% python3 -q
>>> import numpy as np
>>> from numpy import linalg as LA
>>> np.set_printoptions(suppress=True, linewidth=100)
>>> J = np.loadtxt("arr.csv", delimiter=",")
>>> J
array([[-2.73,  0.  ,  0.  ,  0.13],
       [ 1.09,  0.  ,  0.  ,  2.04],
       [-2.25,  0.  ,  0.  ,  0.38],
       [ 0.22,  0.  ,  0.  ,  1.61],
       [ 0.  ,  0.  ,  0.  ,  1.5 ],
       [-6.63,  0.  ,  0.  , -1.81],
       [-2.96,  0.  ,  0.  ,  0.02],
       [-1.41,  0.  ,  0.  ,  0.8 ],
       [-2.15,  0.  ,  0.  ,  0.43],
       [-2.79,  0.  ,  0.  ,  0.1 ],
       [-2.15,  0.  ,  0.  ,  0.42],
       [-1.66,  0.  ,  0.  ,  0.67],
       [ 0.53,  0.  ,  0.  ,  1.77],
       [-0.52,  0.  ,  0.  ,  1.24],
       [-2.52,  0.  ,  0.  ,  0.24],
       [ 5.32,  0.  ,  0.  ,  4.16],
       [-1.28,  0.  ,  0.  ,  0.86],
       [-2.01,  0.  ,  0.  ,  0.49],
       [-1.16,  0.  ,  0.  ,  0.92],
       [ 0.63,  0.  ,  0.  ,  1.81],
       [-1.27,  0.  ,  0.  ,  0.86],
       [-3.5 ,  0.  ,  0.  , -0.25],
       [-1.23,  0.  ,  0.  ,  0.88],
       [ 4.75,  0.  ,  0.  ,  3.88]])
>>> left, sig, VT = LA.svd(J)
>>> V = VT[:(sig > 1e-8).sum()]
>>> rng = np.random.default_rng(1709)
>>> vec = J[1] + 5 * J[16] + rng.integers(2) * np.eye(4)[0]
>>> vec.round(2)
array([-4.31,  0.  ,  0.  ,  6.34])
>>> LA.matrix_rank(np.vstack([J, vec]))
np.int64(2)
>>> np.round(LA.norm(vec - V.T @ V @ vec), 2)
np.float64(0.0)
>>> np.round(J @ LA.pinv(J) @ J, 2) + 0
array([[-2.73,  0.  ,  0.  ,  0.13],
       [ 1.09,  0.  ,  0.  ,  2.04],
       [-2.25,  0.  ,  0.  ,  0.38],
       [ 0.22,  0.  ,  0.  ,  1.61],
       [ 0.  ,  0.  ,  0.  ,  1.5 ],
       [-6.63,  0.  ,  0.  , -1.81],
       [-2.96,  0.  ,  0.  ,  0.02],
       [-1.41,  0.  ,  0.  ,  0.8 ],
       [-2.15,  0.  ,  0.  ,  0.43],
       [-2.79,  0.  ,  0.  ,  0.1 ],
       [-2.15,  0.  ,  0.  ,  0.42],
       [-1.66,  0.  ,  0.  ,  0.67],
       [ 0.53,  0.  ,  0.  ,  1.77],
       [-0.52,  0.  ,  0.  ,  1.24],
       [-2.52,  0.  ,  0.  ,  0.24],
       [ 5.32,  0.  ,  0.  ,  4.16],
       [-1.28,  0.  ,  0.  ,  0.86],
       [-2.01,  0.  ,  0.  ,  0.49],
       [-1.16,  0.  ,  0.  ,  0.92],
       [ 0.63,  0.  ,  0.  ,  1.81],
       [-1.27,  0.  ,  0.  ,  0.86],
       [-3.5 ,  0.  ,  0.  , -0.25],
       [-1.23,  0.  ,  0.  ,  0.88],
       [ 4.75,  0.  ,  0.  ,  3.88]])
>>> B = J + rng.integers(-2, 3, (24, 2)) @ rng.integers(-2, 3, (2, 4))
>>> B.round(2)
array([[ 3.27,  6.  ,  2.  , -1.87],
       [ 3.09,  2.  , -6.  , -3.96],
       [-4.25, -2.  ,  6.  ,  6.38],
       [ 0.22,  0.  ,  0.  ,  1.61],
       [ 3.  ,  3.  ,  1.  ,  0.5 ],
       [-5.63,  1.  ,  2.  , -0.81],
       [-0.96,  2.  , -6.  , -5.98],
       [-5.41, -4.  ,  2.  ,  4.8 ],
       [-2.15,  0.  ,  0.  ,  0.43],
       [-4.79, -2.  ,  1.  ,  2.1 ],
       [-0.15,  2.  , -6.  , -5.58],
       [-5.66, -4.  ,  2.  ,  4.67],
       [ 4.53,  4.  ,  3.  ,  1.77],
       [-1.52, -1.  ,  3.  ,  4.24],
       [-6.52, -4.  ,  2.  ,  4.24],
       [ 9.32,  4.  ,  3.  ,  4.16],
       [-3.28, -2.  ,  1.  ,  2.86],
       [-8.01, -6.  , -2.  ,  2.49],
       [ 0.84,  2.  ,  4.  ,  2.92],
       [ 3.63,  3.  , -4.  , -3.19],
       [ 3.73,  5.  ,  0.  , -2.14],
       [-7.5 , -4.  , -3.  , -0.25],
       [ 0.77,  2.  , -1.  , -1.12],
       [-0.25, -5.  ,  0.  ,  6.88]])
>>> np.abs(B - J).sum(axis=1)
array([16., 16., 16.,  0.,  8.,  5., 16., 14.,  0.,  7., 16., 14., 11.,  8., 14., 11.,  7., 16.,
       10., 15., 13., 11.,  7., 13.])
>>> np.round(B - J, 2)
array([[ 6.,  6.,  2., -2.],
       [ 2.,  2., -6., -6.],
       [-2., -2.,  6.,  6.],
       [ 0.,  0.,  0.,  0.],
       [ 3.,  3.,  1., -1.],
       [ 1.,  1.,  2.,  1.],
       [ 2.,  2., -6., -6.],
       [-4., -4.,  2.,  4.],
       [ 0.,  0.,  0.,  0.],
       [-2., -2.,  1.,  2.],
       [ 2.,  2., -6., -6.],
       [-4., -4.,  2.,  4.],
       [ 4.,  4.,  3.,  0.],
       [-1., -1.,  3.,  3.],
       [-4., -4.,  2.,  4.],
       [ 4.,  4.,  3.,  0.],
       [-2., -2.,  1.,  2.],
       [-6., -6., -2.,  2.],
       [ 2.,  2.,  4.,  2.],
       [ 3.,  3., -4., -5.],
       [ 5.,  5.,  0., -3.],
       [-4., -4., -3.,  0.],
       [ 2.,  2., -1., -2.],
       [-5., -5.,  0.,  3.]])
>>> LA.matrix_rank(B - J, tol=1e-8)
np.int64(2)
>>> E = np.load("x.npy")
>>> E
array([[ -6,  -2,   0, -10,  -8,  -4,  -8],
       [ -6,  -2,   0, -10,  -8,  -4,  -8],
       [ -3,  -1,   0,  -5,  -4,  -2,  -4],
       [  0,   0,   0,   0,   0,   0,   0],
       [  6,   2,   0,  10,   8,   4,   8]])
>>> T = np.stack([E, 4 * E, E[::-1]])
>>> (T @ E.T).shape
(3, 5, 5)
>>> T.sum(axis=0)
array([[-24,  -8,   0, -40, -32, -16, -32],
       [-30, -10,   0, -50, -40, -20, -40],
       [-18,  -6,   0, -30, -24, -12, -24],
       [ -6,  -2,   0, -10,  -8,  -4,  -8],
       [ 24,   8,   0,  40,  32,  16,  32]])
>>> np.einsum("bij,cij->bc", T, T)
array([[  923,  3692,  -497],
       [ 3692, 14768, -1988],
       [ -497, -1988,   923]])
>>> A = np.loadtxt("test3.csv", delimiter=",")
>>> A
array([[0., 0., 4.],
       [0., 0., 4.],
       [4., 4., 0.]])
>>> labels = rng.permutation(3)
>>> labels
array([1, 2, 0])
>>> B = A[labels][:, labels]
>>> B
array([[0., 4., 0.],
       [4., 0., 4.],
       [0., 4., 0.]])
>>> round(LA.det(B), 2), round(LA.det(A[labels]), 2)
(np.float64(0.0), np.float64(0.0))
>>> np.round(np.sort(np.abs(LA.eigvals(B))), 2) + 0
array([0.  , 5.66, 5.66])
>>> np.allclose(B, A)
False
>>> F = np.loadtxt("block5.csv", delimiter=",")
>>> F
array([[-21.57,   2.  , -29.83, -22.66,   0.01],
       [-19.88,   0.33, -29.54, -19.51,  -0.05],
       [-20.44,   1.15, -30.09, -18.64,  -0.2 ],
       [-19.88,  -0.68, -30.29, -21.23,  -0.36],
       [-19.01,   2.24, -31.06, -20.75,  -0.26],
       [-21.47,   0.99, -28.92, -19.98,   0.78],
       [-19.38,   0.69, -29.65, -19.62,   0.46],
       [-20.18,  -0.56, -31.47, -19.82,   2.53],
       [-19.23,   0.02, -30.48, -18.99,   0.58],
       [-19.72,   0.21, -31.97, -19.19,   0.27],
       [-20.3 ,  -0.98, -28.65, -19.53,   0.99],
       [-19.1 ,  -0.55, -29.44, -21.48,  -0.84],
       [-19.74,  -1.37, -29.72, -20.07,   1.05]])
>>> hat = F @ LA.solve(F.T @ F, F.T)
>>> np.round(np.diag(hat), 2)
array([0.61, 0.14, 0.5 , 0.3 , 0.61, 0.44, 0.1 , 0.7 , 0.17, 0.35, 0.3 , 0.5 , 0.28])
>>> np.allclose(hat @ hat, hat)
True
>>> np.round(hat @ F[:, 3], 2)
array([-22.66, -19.51, -18.64, -21.23, -20.75, -19.98, -19.62, -19.82, -18.99, -19.19, -19.53,
       -21.48, -20.07])
>>> vec = np.array([3, 3, 1, 2, -1])
>>> rhs = F @ vec
>>> np.round(LA.solve(F.T @ F, F.T @ rhs), 2)
array([ 3.,  3.,  1.,  2., -1.])
>>> rhs = rhs + 0.1 * rng.normal(size=13)
>>> rhs.round(2)
array([-133.75, -127.15, -125.  , -133.98, -122.6 , -131.09, -125.38, -135.93, -126.69, -129.37,
       -132.58, -130.59, -134.25])
>>> b, *_ = LA.lstsq(F, rhs)
>>> round(LA.norm(rhs - F @ b), 2)
np.float64(0.22)
>>> b.round()
array([ 3.,  3.,  1.,  2., -1.])
>>> [round(float(LA.norm(LA.solve(F.T @ F + lam * np.eye(5), F.T @ rhs))), 2) for lam in (0, 1, 10, 100)]
[4.9, 4.7, 3.83, 3.16]
